% python3 -q
>>> import numpy as np
>>> np.set_printoptions(precision=2, suppress=True, linewidth=100)
>>> rng = np.random.default_rng(647974)
>>> A = rng.normal(size=(21, 8))
>>> A = 10 * A / np.linalg.norm(A, axis=1, keepdims=True)
>>> A
array([[-2.36,  3.33, -3.52,  0.76, -5.3 ,  3.32, -0.28,  5.59],
       [-5.35,  1.62, -0.87, -4.95, -0.98,  1.97,  0.55, -6.19],
       [-2.89, -0.23, -2.59, -3.76, -4.75,  4.62, -5.19, -0.15],
       [-1.39, -3.02,  3.48,  3.68, -5.91,  2.3 , -1.89, -4.43],
       [ 3.28,  2.11, -0.25,  0.55, -3.55,  1.25, -6.46, -5.34],
       [ 0.73,  5.68, -0.07,  0.36, -2.55,  6.27,  1.56, -4.34],
       [ 1.91, -3.57,  2.07,  6.63, -1.94,  3.99,  3.22,  2.31],
       [-5.62, -4.78,  1.84,  2.56, -3.01,  1.64,  3.4 , -3.51],
       [-3.13, -0.49,  6.18, -1.8 ,  0.17, -2.81,  3.66,  5.21],
       [-5.9 , -2.88,  1.41,  0.75,  5.23, -4.81,  1.85,  0.58],
       [-2.04,  2.98,  3.07, -5.55, -5.93, -1.64, -2.74,  1.18],
       [-7.78,  5.38, -0.81, -0.89, -0.66, -2.12,  2.06,  0.03],
       [ 0.12,  5.04,  5.26,  0.32, -3.29,  4.71, -3.65,  0.75],
       [-7.3 , -3.59,  1.16, -4.43,  2.92,  1.51,  0.16,  1.43],
       [ 3.89, -0.41, -0.86,  3.21, -5.55,  1.73,  5.88,  2.3 ],
       [ 1.31, -0.03,  1.99, -2.92, -2.13, -7.75, -1.59,  4.33],
       [ 2.68, -0.74,  7.64, -0.64, -3.76,  1.28,  2.5 ,  3.39],
       [ 5.61, -1.85,  0.29,  4.36, -1.54, -0.3 , -6.39,  1.64],
       [ 2.29,  4.21, -2.  ,  4.23, -0.98,  3.36,  6.44, -1.22],
       [-7.12,  1.44, -4.53,  0.06, -1.28, -4.12, -2.74,  0.78],
       [ 0.91,  1.88, -4.39,  2.96, -2.63, -3.88,  3.91,  5.51]])
>>> other = np.c_[A[:, :4] @ np.array([[2, 9, 6, -4], [7, -7, 3, 4], [0, 9, -1, 6], [8, 6, 3, 1]]), np.array([0, 3, -4, 1, 4, 0, -5, 4, -4, -4, -1, -2, -5, -5, -3, 2, 5, -4, -5, -4, -1])]
>>> other
array([[  24.63,  -71.69,    1.62,    2.37,    0.  ],
       [ -38.97,  -96.98,  -41.24,   17.73,    3.  ],
       [ -37.44,  -70.22,  -26.69,   -8.68,   -4.  ],
       [   5.5 ,   61.98,   -9.86,   18.04,    1.  ],
       [  25.79,   15.74,   27.91,   -5.59,    4.  ],
       [  44.09,  -31.65,   22.59,   19.74,    0.  ],
       [  31.88,  100.61,   18.59,   -2.85,   -5.  ],
       [ -24.21,   14.73,  -42.22,   16.97,    4.  ],
       [ -24.12,   20.12,  -31.86,   45.85,   -4.  ],
       [ -25.98,  -15.79,  -43.23,   21.29,   -4.  ],
       [ -27.6 ,  -44.89,  -23.03,   32.97,   -1.  ],
       [  14.98, -120.21,  -32.38,   46.88,   -2.  ],
       [  38.04,   15.11,   11.54,   51.52,   -5.  ],
       [ -75.14,  -56.68,  -69.  ,   17.4 ,   -5.  ],
       [  30.6 ,   49.4 ,   32.6 ,  -19.11,   -3.  ],
       [ -20.99,   12.39,   -2.99,    3.64,    2.  ],
       [  -4.94,   94.23,    4.28,   31.54,    5.  ],
       [  33.11,   92.22,   40.89,  -23.74,   -4.  ],
       [  67.84,   -1.51,   41.05,   -0.14,   -5.  ],
       [  -3.66, -114.57,  -33.67,    7.12,   -4.  ],
       [  38.68,  -26.71,   24.38,  -19.53,   -1.  ]])
>>> np.round(np.linalg.lstsq(A, other[:, 0])[0], 2) + 0
array([2., 7., 0., 8., 0., 0., 0., 0.])
>>> np.linalg.matrix_rank(other)
np.int64(5)
>>> np.linalg.matrix_rank(np.c_[A, other])
np.int64(9)
>>> data = np.load("case13.npy")
>>> data
array([[-2, -4, -3,  0,  3, -3, -1,  4],
       [-4,  4,  1, -4, -1, -1, -1,  1],
       [-3,  1,  2, -2, -3, -5, -2,  1],
       [ 0, -4, -2, -6,  4, -2, -2,  4],
       [ 3, -1, -3,  4, -6,  5, -1,  0],
       [-3, -1, -5, -2,  5, -6,  6,  2],
       [-1, -1, -2, -2, -1,  6,  6, -6],
       [ 4,  1,  1,  4,  0,  2, -6,  4]])
>>> cov = data.T @ data
>>> (data @ data.T).shape
(8, 8)
>>> np.trace(cov), (data ** 2).sum()
(np.int64(716), np.int64(716))
>>> np.round(np.linalg.svd(data, compute_uv=False) ** 2, 2) + 0
array([296.08, 197.46, 113.11,  49.56,  36.31,  17.12,   6.35,   0.  ])
>>> np.allclose(cov, cov.T)
True
>>> f, g = data[3], data[7]
>>> f @ g
np.int64(-6)
>>> f @ f
np.int64(96)
>>> p = (f @ g) / (f @ f) * f
>>> np.linalg.matrix_rank(np.outer(f, g))
np.int64(1)
>>> g - p
array([ 4.  ,  0.75,  0.88,  3.62,  0.25,  1.88, -6.12,  4.25])
>>> p
array([-0.  ,  0.25,  0.12,  0.38, -0.25,  0.12,  0.12, -0.25])
>>> np.outer(f, g)
array([[  0,   0,   0,   0,   0,   0,   0,   0],
       [-16,  -4,  -4, -16,   0,  -8,  24, -16],
       [ -8,  -2,  -2,  -8,   0,  -4,  12,  -8],
       [-24,  -6,  -6, -24,   0, -12,  36, -24],
       [ 16,   4,   4,  16,   0,   8, -24,  16],
       [ -8,  -2,  -2,  -8,   0,  -4,  12,  -8],
       [ -8,  -2,  -2,  -8,   0,  -4,  12,  -8],
       [ 16,   4,   4,  16,   0,   8, -24,  16]])
